In [1]: import numpy as np

In [2]: import numpy.linalg as la

In [3]: np.set_printoptions(precision=2, suppress=True, linewidth=200)

In [4]: A = np.tril(np.array([[4, 4, 5, 8, 0, 2, 0, 7, 6],
   ...:     [5, 1, 8, 2, 1, 6, 1, 9, 1],
   ...:     [8, 6, 0, 2, 9, 1, 6, 2, 8],
   ...:     [0, 6, 1, 0, 6, 5, 6, 0, 4],
   ...:     [5, 0, 8, 4, 0, 6, 4, 0, 0],
   ...:     [4, 4, 1, 2, 6, 1, 5, 2, 1],
   ...:     [8, 4, 7, 6, 6, 8, 8, 8, 0],
   ...:     [7, 0, 9, 5, 1, 2, 0, 0, 8],
   ...:     [3, 7, 1, 4, 9, 2, 8, 0, 6]]), -1) + np.eye(9, dtype=int)

In [5]: A
Out[5]: 
array([[1, 0, 0, 0, 0, 0, 0, 0, 0],
       [5, 1, 0, 0, 0, 0, 0, 0, 0],
       [8, 6, 1, 0, 0, 0, 0, 0, 0],
       [0, 6, 1, 1, 0, 0, 0, 0, 0],
       [5, 0, 8, 4, 1, 0, 0, 0, 0],
       [4, 4, 1, 2, 6, 1, 0, 0, 0],
       [8, 4, 7, 6, 6, 8, 1, 0, 0],
       [7, 0, 9, 5, 1, 2, 0, 1, 0],
       [3, 7, 1, 4, 9, 2, 8, 0, 1]])

In [6]: # triangular

In [7]: la.matrix_power(A, 2)
Out[7]: 
array([[  1,   0,   0,   0,   0,   0,   0,   0,   0],
       [ 10,   1,   0,   0,   0,   0,   0,   0,   0],
       [ 46,  12,   1,   0,   0,   0,   0,   0,   0],
       [ 38,  18,   2,   1,   0,   0,   0,   0,   0],
       [ 74,  72,  20,   8,   1,   0,   0,   0,   0],
       [ 66,  26,  52,  28,  12,   1,   0,   0,   0],
       [154, 118,  76,  52,  60,  16,   1,   0,   0],
       [ 99,  92,  33,  18,  14,   4,   0,   1,   0],
       [166,  84, 136,  96,  78,  68,  16,   0,   1]])

In [8]: np.allclose(A, A.T)
Out[8]: False

In [9]: (A - A.T) / 2
Out[9]: 
array([[ 0. , -2.5, -4. ,  0. , -2.5, -2. , -4. , -3.5, -1.5],
       [ 2.5,  0. , -3. , -3. ,  0. , -2. , -2. ,  0. , -3.5],
       [ 4. ,  3. ,  0. , -0.5, -4. , -0.5, -3.5, -4.5, -0.5],
       [ 0. ,  3. ,  0.5,  0. , -2. , -1. , -3. , -2.5, -2. ],
       [ 2.5,  0. ,  4. ,  2. ,  0. , -3. , -3. , -0.5, -4.5],
       [ 2. ,  2. ,  0.5,  1. ,  3. ,  0. , -4. , -1. , -1. ],
       [ 4. ,  2. ,  3.5,  3. ,  3. ,  4. ,  0. ,  0. , -4. ],
       [ 3.5,  0. ,  4.5,  2.5,  0.5,  1. ,  0. ,  0. ,  0. ],
       [ 1.5,  3.5,  0.5,  2. ,  4.5,  1. ,  4. ,  0. ,  0. ]])

In [10]: np.sort(np.abs(la.eigvals(A)))
Out[10]: array([1., 1., 1., 1., 1., 1., 1., 1., 1.])

In [11]: np.trace(A)
Out[11]: np.int64(9)

In [12]: A @ A
Out[12]: 
array([[  1,   0,   0,   0,   0,   0,   0,   0,   0],
       [ 10,   1,   0,   0,   0,   0,   0,   0,   0],
       [ 46,  12,   1,   0,   0,   0,   0,   0,   0],
       [ 38,  18,   2,   1,   0,   0,   0,   0,   0],
       [ 74,  72,  20,   8,   1,   0,   0,   0,   0],
       [ 66,  26,  52,  28,  12,   1,   0,   0,   0],
       [154, 118,  76,  52,  60,  16,   1,   0,   0],
       [ 99,  92,  33,  18,  14,   4,   0,   1,   0],
       [166,  84, 136,  96,  78,  68,  16,   0,   1]])

In [13]: np.allclose(A @ A.T, A.T @ A)
Out[13]: False

In [14]: vec = np.array([3, 0, 1, 3, 1, 2, 3, 2, 2])

In [15]: A @ (2 * vec)
Out[15]: array([  6,  30,  50,   8,  72,  54, 148, 104, 122])

In [16]: la.norm(A @ vec) <= la.norm(A, 2) * la.norm(vec) + 1e-9
Out[16]: np.True_

In [17]: A @ vec
Out[17]: array([ 3, 15, 25,  4, 36, 27, 74, 52, 61])

In [18]: A @ np.eye(9)[1]
Out[18]: array([0., 1., 6., 6., 0., 4., 4., 0., 7.])

In [19]: A * vec
Out[19]: 
array([[ 3,  0,  0,  0,  0,  0,  0,  0,  0],
       [15,  0,  0,  0,  0,  0,  0,  0,  0],
       [24,  0,  1,  0,  0,  0,  0,  0,  0],
       [ 0,  0,  1,  3,  0,  0,  0,  0,  0],
       [15,  0,  8, 12,  1,  0,  0,  0,  0],
       [12,  0,  1,  6,  6,  2,  0,  0,  0],
       [24,  0,  7, 18,  6, 16,  3,  0,  0],
       [21,  0,  9, 15,  1,  4,  0,  2,  0],
       [ 9,  0,  1, 12,  9,  4, 24,  0,  2]])

In [20]: (A * vec).sum(axis=1)
Out[20]: array([ 3, 15, 25,  4, 36, 27, 74, 52, 61])

In [21]: (A @ vec).argmax()
Out[21]: np.int64(6)

In [22]: np.sort(la.eigvals(A))
Out[22]: array([1., 1., 1., 1., 1., 1., 1., 1., 1.])

In [23]: la.matrix_rank(A - A[0, 0] * np.eye(9))
Out[23]: np.int64(7)

In [24]: Uu, sig, Vt = la.svd(A, full_matrices=False)

In [25]: np.allclose(Uu * sig @ Vt, A)
Out[25]: True

In [26]: np.round(Uu.T @ A @ Vt.T, 2) + 0
Out[26]: 
array([[25.95,  0.  ,  0.  ,  0.  ,  0.  ,  0.  ,  0.  ,  0.  ,  0.  ],
       [ 0.  , 13.37,  0.  ,  0.  ,  0.  ,  0.  ,  0.  ,  0.  ,  0.  ],
       [ 0.  ,  0.  ,  8.93,  0.  ,  0.  ,  0.  ,  0.  ,  0.  ,  0.  ],
       [ 0.  ,  0.  ,  0.  ,  5.56,  0.  ,  0.  ,  0.  ,  0.  ,  0.  ],
       [ 0.  ,  0.  ,  0.  ,  0.  ,  4.88,  0.  ,  0.  ,  0.  ,  0.  ],
       [ 0.  ,  0.  ,  0.  ,  0.  ,  0.  ,  3.32,  0.  ,  0.  ,  0.  ],
       [ 0.  ,  0.  ,  0.  ,  0.  ,  0.  ,  0.  ,  0.74,  0.  ,  0.  ],
       [ 0.  ,  0.  ,  0.  ,  0.  ,  0.  ,  0.  ,  0.  ,  0.36,  0.  ],
       [ 0.  ,  0.  ,  0.  ,  0.  ,  0.  ,  0.  ,  0.  ,  0.  ,  0.  ]])

In [27]: vec = np.array([-3, -2, -1, 3, -3, 1, -2, -2, -3])

In [28]: h1 = np.maximum(A @ vec, 0)

In [29]: h1
Out[29]: array([0, 0, 0, 0, 0, 0, 0, 0, 0])

In [30]: np.maximum(A @ (3 * vec), 0)
Out[30]: array([0, 0, 0, 0, 0, 0, 0, 0, 0])

In [31]: A.T @ h1
Out[31]: array([0, 0, 0, 0, 0, 0, 0, 0, 0])

In [32]: np.maximum(A @ vec, 0) - np.maximum(-A @ vec, 0)
Out[32]: array([ -3, -17, -37, -10, -14, -32, -33, -18, -56])

In [33]: J = np.load("data.npy")

In [34]: J
Out[34]: 
array([[ 0, -1,  2, -1, -2],
       [ 0, -3, -2, -2,  1],
       [ 0,  0, -2,  0,  2],
       [ 0,  0,  0, -3,  1],
       [ 0,  0,  0,  0,  3]])

In [35]: # triangular, det is the product of the diagonal

In [36]: la.lstsq(J[:-1].T, J[-1])[2]
Out[36]: np.int32(4)

In [37]: np.allclose(J[:-1].T @ la.lstsq(J[:-1].T, J[-1])[0], J[-1])
Out[37]: True

In [38]: np.round(J @ la.pinv(J) @ J, 2) + 0
Out[38]: 
array([[ 0., -1.,  2., -1., -2.],
       [ 0., -3., -2., -2.,  1.],
       [ 0.,  0., -2.,  0.,  2.],
       [ 0.,  0.,  0., -3.,  1.],
       [ 0.,  0.,  0.,  0.,  3.]])

In [39]: np.unique(J.round(6), axis=0).shape
Out[39]: (5, 5)

In [40]: data = np.loadtxt("a.csv", delimiter=",")

In [41]: data
Out[41]: 
array([[-0.01,  0.14,  0.02,  0.02, -2.24],
       [ 0.  , -0.04,  0.09, -0.01,  0.35],
       [ 0.  ,  0.59, -0.15,  0.  ,  1.42],
       [-0.01, -0.69, -0.06, -0.02,  1.05],
       [ 0.  ,  0.67, -0.03,  0.03,  1.44],
       [ 0.  ,  0.07, -0.18,  0.  ,  0.64],
       [ 0.  ,  0.4 ,  0.12, -0.01, -1.34],
       [ 0.  ,  0.35, -0.17,  0.04, -1.64],
       [ 0.  , -0.29, -0.01, -0.02, -1.49],
       [ 0.01, -0.14,  0.09,  0.01,  1.9 ],
       [ 0.  , -0.4 ,  0.07, -0.03,  0.95],
       [ 0.  ,  1.12, -0.18,  0.  , -2.36],
       [ 0.  ,  0.25,  0.04, -0.05, -0.48],
       [ 0.  ,  0.09,  0.13, -0.02, -3.97],
       [ 0.  , -0.42,  0.07, -0.01, -0.3 ],
       [ 0.  ,  0.32,  0.06,  0.03,  1.73],
       [ 0.  ,  0.69,  0.03,  0.02, -0.25],
       [ 0.  ,  0.14,  0.03, -0.02, -0.28],
       [ 0.  , -0.07,  0.16,  0.03, -0.16],
       [ 0.  , -0.61, -0.07,  0.03,  3.19],
       [ 0.  ,  0.58, -0.06, -0.01, -0.51],
       [ 0.  ,  0.81, -0.12,  0.  , -4.79],
       [-0.01,  1.33,  0.05,  0.  , -2.94],
       [ 0.  ,  0.02, -0.05, -0.01, -5.78],
       [ 0.  , -0.86,  0.14,  0.  ,  5.16],
       [ 0.  ,  0.23,  0.18,  0.  , -4.57],
       [ 0.  ,  0.8 , -0.04,  0.02,  2.34],
       [-0.01,  0.53,  0.02,  0.01,  8.15],
       [ 0.  ,  0.31,  0.33,  0.01, -4.28]])

In [42]: f = np.array([0, 1, 0])

In [43]: np.array([np.convolve(row, f, "same") for row in data])
Out[43]: 
array([[-0.01,  0.14,  0.02,  0.02, -2.24],
       [ 0.  , -0.04,  0.09, -0.01,  0.35],
       [ 0.  ,  0.59, -0.15,  0.  ,  1.42],
       [-0.01, -0.69, -0.06, -0.02,  1.05],
       [ 0.  ,  0.67, -0.03,  0.03,  1.44],
       [ 0.  ,  0.07, -0.18,  0.  ,  0.64],
       [ 0.  ,  0.4 ,  0.12, -0.01, -1.34],
       [ 0.  ,  0.35, -0.17,  0.04, -1.64],
       [ 0.  , -0.29, -0.01, -0.02, -1.49],
       [ 0.01, -0.14,  0.09,  0.01,  1.9 ],
       [ 0.  , -0.4 ,  0.07, -0.03,  0.95],
       [ 0.  ,  1.12, -0.18,  0.  , -2.36],
       [ 0.  ,  0.25,  0.04, -0.05, -0.48],
       [ 0.  ,  0.09,  0.13, -0.02, -3.97],
       [ 0.  , -0.42,  0.07, -0.01, -0.3 ],
       [ 0.  ,  0.32,  0.06,  0.03,  1.73],
       [ 0.  ,  0.69,  0.03,  0.02, -0.25],
       [ 0.  ,  0.14,  0.03, -0.02, -0.28],
       [ 0.  , -0.07,  0.16,  0.03, -0.16],
       [ 0.  , -0.61, -0.07,  0.03,  3.19],
       [ 0.  ,  0.58, -0.06, -0.01, -0.51],
       [ 0.  ,  0.81, -0.12,  0.  , -4.79],
       [-0.01,  1.33,  0.05,  0.  , -2.94],
       [ 0.  ,  0.02, -0.05, -0.01, -5.78],
       [ 0.  , -0.86,  0.14,  0.  ,  5.16],
       [ 0.  ,  0.23,  0.18,  0.  , -4.57],
       [ 0.  ,  0.8 , -0.04,  0.02,  2.34],
       [-0.01,  0.53,  0.02,  0.01,  8.15],
       [ 0.  ,  0.31,  0.33,  0.01, -4.28]])

In [44]: np.correlate(data[5], data[4], "full")
Out[44]: array([ 0.  ,  0.1 , -0.26, -0.01,  0.97, -0.1 , -0.02,  0.43,  0.  ])

In [45]: np.convolve(data[5], f)
Out[45]: array([ 0.  ,  0.  ,  0.07, -0.18,  0.  ,  0.64,  0.  ])

In [46]: np.polyval(f, data[5])
Out[46]: array([ 0.  ,  0.07, -0.18,  0.  ,  0.64])

In [47]: rng = np.random.default_rng(2135)

In [48]: labels = rng.permutation(5)

In [49]: Y = data[:, labels] * rng.choice([-1, 1], 5)

In [50]: Y
Out[50]: 
array([[ 2.24, -0.02,  0.02,  0.14,  0.01],
       [-0.35, -0.09, -0.01, -0.04, -0.  ],
       [-1.42,  0.15,  0.  ,  0.59, -0.  ],
       [-1.05,  0.06, -0.02, -0.69,  0.01],
       [-1.44,  0.03,  0.03,  0.67, -0.  ],
       [-0.64,  0.18,  0.  ,  0.07, -0.  ],
       [ 1.34, -0.12, -0.01,  0.4 , -0.  ],
       [ 1.64,  0.17,  0.04,  0.35, -0.  ],
       [ 1.49,  0.01, -0.02, -0.29, -0.  ],
       [-1.9 , -0.09,  0.01, -0.14, -0.01],
       [-0.95, -0.07, -0.03, -0.4 , -0.  ],
       [ 2.36,  0.18,  0.  ,  1.12, -0.  ],
       [ 0.48, -0.04, -0.05,  0.25, -0.  ],
       [ 3.97, -0.13, -0.02,  0.09, -0.  ],
       [ 0.3 , -0.07, -0.01, -0.42, -0.  ],
       [-1.73, -0.06,  0.03,  0.32, -0.  ],
       [ 0.25, -0.03,  0.02,  0.69, -0.  ],
       [ 0.28, -0.03, -0.02,  0.14, -0.  ],
       [ 0.16, -0.16,  0.03, -0.07, -0.  ],
       [-3.19,  0.07,  0.03, -0.61, -0.  ],
       [ 0.51,  0.06, -0.01,  0.58, -0.  ],
       [ 4.79,  0.12,  0.  ,  0.81, -0.  ],
       [ 2.94, -0.05,  0.  ,  1.33,  0.01],
       [ 5.78,  0.05, -0.01,  0.02, -0.  ],
       [-5.16, -0.14,  0.  , -0.86, -0.  ],
       [ 4.57, -0.18,  0.  ,  0.23, -0.  ],
       [-2.34,  0.04,  0.02,  0.8 , -0.  ],
       [-8.15, -0.02,  0.01,  0.53,  0.01],
       [ 4.28, -0.33,  0.01,  0.31, -0.  ]])

In [51]: Uu, _, Vt = la.svd(data.T @ Y)

In [52]: np.round(Uu @ Vt, 2) + 0
Out[52]: 
array([[ 0.,  0.,  0.,  0., -1.],
       [ 0.,  0.,  0.,  1.,  0.],
       [ 0., -1.,  0.,  0.,  0.],
       [ 0.,  0.,  1.,  0.,  0.],
       [-1.,  0.,  0.,  0.,  0.]])

In [53]: C = data[[1, 15]].astype(float)

In [54]: for _ in range(6):
    ...:     labels = la.norm(data[:, None] - C, axis=-1).argmin(axis=1)
    ...:     C = np.array([data[labels == j].mean(axis=0) for j in range(2)])
    ...: 

In [55]: labels
Out[55]: array([0, 1, 1, 1, 1, 1, 0, 0, 0, 1, 1, 0, 0, 0, 0, 1, 0, 0, 0, 1, 0, 0, 0, 0, 1, 0, 1, 1, 0])

In [56]: C.round(2) + 0
Out[56]: 
array([[ 0.  ,  0.33,  0.03,  0.  , -2.2 ],
       [ 0.  ,  0.02,  0.  ,  0.01,  2.36]])

In [57]: np.round(C[1] - C[0], 2) + 0
Out[57]: array([ 0.  , -0.31, -0.04,  0.01,  4.56])

In [58]: np.abs(C[1] - C[0]).argmax()
Out[58]: np.int64(4)
